% python3 -q
>>> import numpy as np
>>> from numpy import linalg as LA
>>> np.set_printoptions(precision=4, suppress=True, linewidth=200)
>>> def tidy(a):
...     return np.round(a, 4) + 0
... 
>>> arr = np.load("a.npy")
>>> print(tidy(arr))
[[-0.5039 -0.1089  0.1275  0.3543  0.331  -0.2675  0.1065  0.1644 -0.2764 -0.1682  0.3394 -0.3912]
 [ 0.3696 -0.3479  0.0378  0.1084  0.0984 -0.3865  0.0111 -0.0685  0.5687  0.0324  0.4871  0.0601]
 [ 0.4031  0.2641 -0.1716  0.1313  0.1073  0.2377 -0.2507  0.2881 -0.3386  0.4169  0.4588 -0.0907]
 [ 0.      0.3098 -0.5662 -0.0824  0.4287  0.1212  0.0008  0.2435  0.335  -0.4526 -0.0297 -0.0309]
 [-0.0672 -0.0293  0.2079 -0.0084 -0.4347  0.1957 -0.4227  0.2056 -0.0293 -0.586   0.3462  0.1975]
 [-0.0336  0.1403 -0.3828 -0.4106 -0.5043 -0.29    0.1547 -0.1473 -0.0779 -0.0269  0.244  -0.4622]
 [-0.0672 -0.4718  0.1229 -0.6018  0.2874  0.2492 -0.3229  0.12    0.0499  0.0977 -0.0197 -0.3462]
 [ 0.168  -0.4358 -0.4862  0.1978  0.0567 -0.2174 -0.3777 -0.2768 -0.4022 -0.1719 -0.1901  0.0962]
 [-0.2016 -0.0878 -0.1167 -0.4383  0.1848 -0.1139  0.2884  0.0377 -0.293   0.0484  0.3269  0.6475]
 [ 0.4367  0.3451  0.4203 -0.2563  0.3105 -0.306  -0.0437 -0.2313 -0.2688 -0.3444 -0.049  -0.0956]
 [-0.2016  0.222   0.0206 -0.1048 -0.0462 -0.5977 -0.4734  0.4116  0.1111  0.2495 -0.2266  0.141 ]
 [-0.3696  0.3037 -0.0204  0.      0.1538  0.1108 -0.4085 -0.6684  0.1783  0.1601  0.2442  0.0643]]
>>> rng = np.random.default_rng(17715)
>>> z = rng.permutation(12)
>>> print(z)
[ 0  8 10  2  1  5  4 11  6  3  9  7]
>>> A2 = arr[z][:, z]
>>> print(tidy(A2))
[[-0.5039 -0.2764  0.3394  0.1275 -0.1089 -0.2675  0.331  -0.3912  0.1065  0.3543 -0.1682  0.1644]
 [-0.2016 -0.293   0.3269 -0.1167 -0.0878 -0.1139  0.1848  0.6475  0.2884 -0.4383  0.0484  0.0377]
 [-0.2016  0.1111 -0.2266  0.0206  0.222  -0.5977 -0.0462  0.141  -0.4734 -0.1048  0.2495  0.4116]
 [ 0.4031 -0.3386  0.4588 -0.1716  0.2641  0.2377  0.1073 -0.0907 -0.2507  0.1313  0.4169  0.2881]
 [ 0.3696  0.5687  0.4871  0.0378 -0.3479 -0.3865  0.0984  0.0601  0.0111  0.1084  0.0324 -0.0685]
 [-0.0336 -0.0779  0.244  -0.3828  0.1403 -0.29   -0.5043 -0.4622  0.1547 -0.4106 -0.0269 -0.1473]
 [-0.0672 -0.0293  0.3462  0.2079 -0.0293  0.1957 -0.4347  0.1975 -0.4227 -0.0084 -0.586   0.2056]
 [-0.3696  0.1783  0.2442 -0.0204  0.3037  0.1108  0.1538  0.0643 -0.4085  0.      0.1601 -0.6684]
 [-0.0672  0.0499 -0.0197  0.1229 -0.4718  0.2492  0.2874 -0.3462 -0.3229 -0.6018  0.0977  0.12  ]
 [ 0.      0.335  -0.0297 -0.5662  0.3098  0.1212  0.4287 -0.0309  0.0008 -0.0824 -0.4526  0.2435]
 [ 0.4367 -0.2688 -0.049   0.4203  0.3451 -0.306   0.3105 -0.0956 -0.0437 -0.2563 -0.3444 -0.2313]
 [ 0.168  -0.4022 -0.1901 -0.4862 -0.4358 -0.2174  0.0567  0.0962 -0.3777  0.1978 -0.1719 -0.2768]]
>>> print(tidy(np.trace(A2)))
-3.2299
>>> print(tidy(np.diag(A2)))
[-0.5039 -0.293  -0.2266 -0.1716 -0.3479 -0.29   -0.4347  0.0643 -0.3229 -0.0824 -0.3444 -0.2768]
>>> print(tidy(np.sort(np.abs(LA.eigvals(A2)))))
[1. 1. 1. 1. 1. 1. 1. 1. 1. 1. 1. 1.]
>>> print(np.allclose(A2, arr))
False
